In [1]: import numpy as np

In [2]: np.set_printoptions(suppress=True, linewidth=100)

In [3]: W0 = np.loadtxt("test17.csv", delimiter=",")

In [4]: W0.round(3)
Out[4]: 
array([[0.001, 0.006, 0.011, 0.008, 0.007, 0.003, 0.002, 0.007, 0.008, 0.01 , 0.012],
       [0.006, 0.052, 0.097, 0.074, 0.063, 0.029, 0.017, 0.063, 0.074, 0.086, 0.109],
       [0.011, 0.097, 0.184, 0.141, 0.119, 0.054, 0.032, 0.119, 0.141, 0.162, 0.206],
       [0.008, 0.074, 0.141, 0.108, 0.091, 0.041, 0.025, 0.091, 0.108, 0.124, 0.157],
       [0.007, 0.063, 0.119, 0.091, 0.077, 0.035, 0.021, 0.077, 0.091, 0.105, 0.133],
       [0.003, 0.029, 0.054, 0.041, 0.035, 0.016, 0.01 , 0.035, 0.041, 0.048, 0.06 ],
       [0.002, 0.017, 0.032, 0.025, 0.021, 0.01 , 0.006, 0.021, 0.025, 0.029, 0.036],
       [0.007, 0.063, 0.119, 0.091, 0.077, 0.035, 0.021, 0.077, 0.091, 0.105, 0.133],
       [0.008, 0.074, 0.141, 0.108, 0.091, 0.041, 0.025, 0.091, 0.108, 0.124, 0.157],
       [0.01 , 0.086, 0.162, 0.124, 0.105, 0.048, 0.029, 0.105, 0.124, 0.143, 0.181],
       [0.012, 0.109, 0.206, 0.157, 0.133, 0.06 , 0.036, 0.133, 0.157, 0.181, 0.23 ]])

In [5]: def softmax(z):
   ...:     e = np.exp(z - z.max(axis=-1, keepdims=True))
   ...:     return e / e.sum(axis=-1, keepdims=True)
   ...: 

In [6]: np.round(softmax(W0[9] + -2), 3)
Out[6]: array([0.083, 0.089, 0.096, 0.093, 0.091, 0.086, 0.084, 0.091, 0.093, 0.095, 0.098])

In [7]: np.round(softmax(W0[9]), 3)
Out[7]: array([0.083, 0.089, 0.096, 0.093, 0.091, 0.086, 0.084, 0.091, 0.093, 0.095, 0.098])

In [8]: att = W0 @ W0.T / np.sqrt(11)

In [9]: np.round(softmax(att), 3)
Out[9]: 
array([[0.091, 0.091, 0.091, 0.091, 0.091, 0.091, 0.091, 0.091, 0.091, 0.091, 0.091],
       [0.089, 0.091, 0.092, 0.091, 0.091, 0.09 , 0.09 , 0.091, 0.091, 0.092, 0.092],
       [0.088, 0.09 , 0.093, 0.092, 0.091, 0.089, 0.089, 0.091, 0.092, 0.092, 0.093],
       [0.089, 0.091, 0.092, 0.091, 0.091, 0.09 , 0.089, 0.091, 0.091, 0.092, 0.093],
       [0.089, 0.091, 0.092, 0.091, 0.091, 0.09 , 0.089, 0.091, 0.091, 0.092, 0.093],
       [0.09 , 0.091, 0.091, 0.091, 0.091, 0.09 , 0.09 , 0.091, 0.091, 0.091, 0.092],
       [0.09 , 0.091, 0.091, 0.091, 0.091, 0.091, 0.091, 0.091, 0.091, 0.091, 0.091],
       [0.089, 0.091, 0.092, 0.091, 0.091, 0.09 , 0.089, 0.091, 0.091, 0.092, 0.093],
       [0.089, 0.091, 0.092, 0.091, 0.091, 0.09 , 0.089, 0.091, 0.091, 0.092, 0.093],
       [0.088, 0.09 , 0.093, 0.092, 0.091, 0.089, 0.089, 0.091, 0.092, 0.092, 0.093],
       [0.088, 0.09 , 0.093, 0.092, 0.091, 0.089, 0.088, 0.091, 0.092, 0.092, 0.094]])
